>>> import numpy as np
>>> np.set_printoptions(precision=3, suppress=True, linewidth=100)
>>> def rnd(a):
...     return np.round(a, 3) + 0
... 
>>> m1 = np.array([[1, 2, 3, 1, 3, 1, 3, 2, 3],
...     [1, 3, 1, 3, 1, 0, 1, 3, 3],
...     [2, 1, 0, 2, 1, 0, 0, 3, 1],
...     [3, 1, 0, 0, 0, 2, 1, 2, 1]])
>>> m1[2] = m1[3]
>>> m1
array([[1, 2, 3, 1, 3, 1, 3, 2, 3],
       [1, 3, 1, 3, 1, 0, 1, 3, 3],
       [3, 1, 0, 0, 0, 2, 1, 2, 1],
       [3, 1, 0, 0, 0, 2, 1, 2, 1]])
>>> [round(float(x), 3) for x in np.linalg.svd(m1, compute_uv=False)[:3]]
[9.841, 4.568, 3.048]
>>> np.argsort(-np.linalg.norm(m1, axis=0).round(6), kind="stable")[:3]
array([7, 0, 8])
>>> np.linalg.cond(m1) > 100
np.True_
>>> f = np.array([-1, -1])
>>> print(np.convolve(m1[2], f))
[-3 -4 -1  0  0 -2 -3 -3 -3 -1]
>>> np.cross(m1[2, :3], m1[1, :3])
array([ 1, -3,  8])
>>> np.array([np.convolve(row, f, "same") for row in m1])
array([[-1, -3, -5, -4, -4, -4, -4, -5, -5],
       [-1, -4, -4, -4, -4, -1, -1, -4, -6],
       [-3, -4, -1,  0,  0, -2, -3, -3, -3],
       [-3, -4, -1,  0,  0, -2, -3, -3, -3]])
>>> arr = np.loadtxt("out0.csv", delimiter=",")
>>> rnd(arr)
array([[0.333, 0.   , 0.   , 0.   , 0.333, 0.   , 0.   , 0.   , 0.333],
       [0.   , 1.   , 0.   , 0.   , 0.   , 0.   , 0.   , 0.   , 0.   ],
       [0.   , 0.   , 0.333, 0.333, 0.   , 0.333, 0.   , 0.   , 0.   ],
       [0.   , 0.   , 0.   , 1.   , 0.   , 0.   , 0.   , 0.   , 0.   ],
       [0.   , 0.5  , 0.   , 0.   , 0.5  , 0.   , 0.   , 0.   , 0.   ],
       [0.   , 0.   , 0.   , 0.   , 0.   , 1.   , 0.   , 0.   , 0.   ],
       [0.   , 0.   , 0.   , 0.333, 0.   , 0.   , 0.333, 0.333, 0.   ],
       [0.   , 0.   , 0.   , 0.   , 0.25 , 0.25 , 0.   , 0.5  , 0.   ],
       [0.   , 0.25 , 0.25 , 0.   , 0.25 , 0.   , 0.   , 0.   , 0.25 ]])
>>> rng = np.random.default_rng(9)
>>> labels = rng.permutation(9)
>>> print(labels)
[5 2 8 7 3 4 0 6 1]
>>> A2 = arr[labels][:, labels]
>>> rnd(np.sort(np.abs(np.linalg.eigvals(A2))))
array([0.25 , 0.333, 0.333, 0.333, 0.5  , 0.5  , 1.   , 1.   , 1.   ])
>>> np.allclose(A2, arr)
False
>>> rnd(np.diag(A2))
array([1.   , 0.333, 0.25 , 0.5  , 1.   , 0.5  , 0.333, 0.333, 1.   ])
>>> rnd(A2)
array([[1.   , 0.   , 0.   , 0.   , 0.   , 0.   , 0.   , 0.   , 0.   ],
       [0.333, 0.333, 0.   , 0.   , 0.333, 0.   , 0.   , 0.   , 0.   ],
       [0.   , 0.25 , 0.25 , 0.   , 0.   , 0.25 , 0.   , 0.   , 0.25 ],
       [0.25 , 0.   , 0.   , 0.5  , 0.   , 0.25 , 0.   , 0.   , 0.   ],
       [0.   , 0.   , 0.   , 0.   , 1.   , 0.   , 0.   , 0.   , 0.   ],
       [0.   , 0.   , 0.   , 0.   , 0.   , 0.5  , 0.   , 0.   , 0.5  ],
       [0.   , 0.   , 0.333, 0.   , 0.   , 0.333, 0.333, 0.   , 0.   ],
       [0.   , 0.   , 0.   , 0.333, 0.333, 0.   , 0.   , 0.333, 0.   ],
       [0.   , 0.   , 0.   , 0.   , 0.   , 0.   , 0.   , 0.   , 1.   ]])
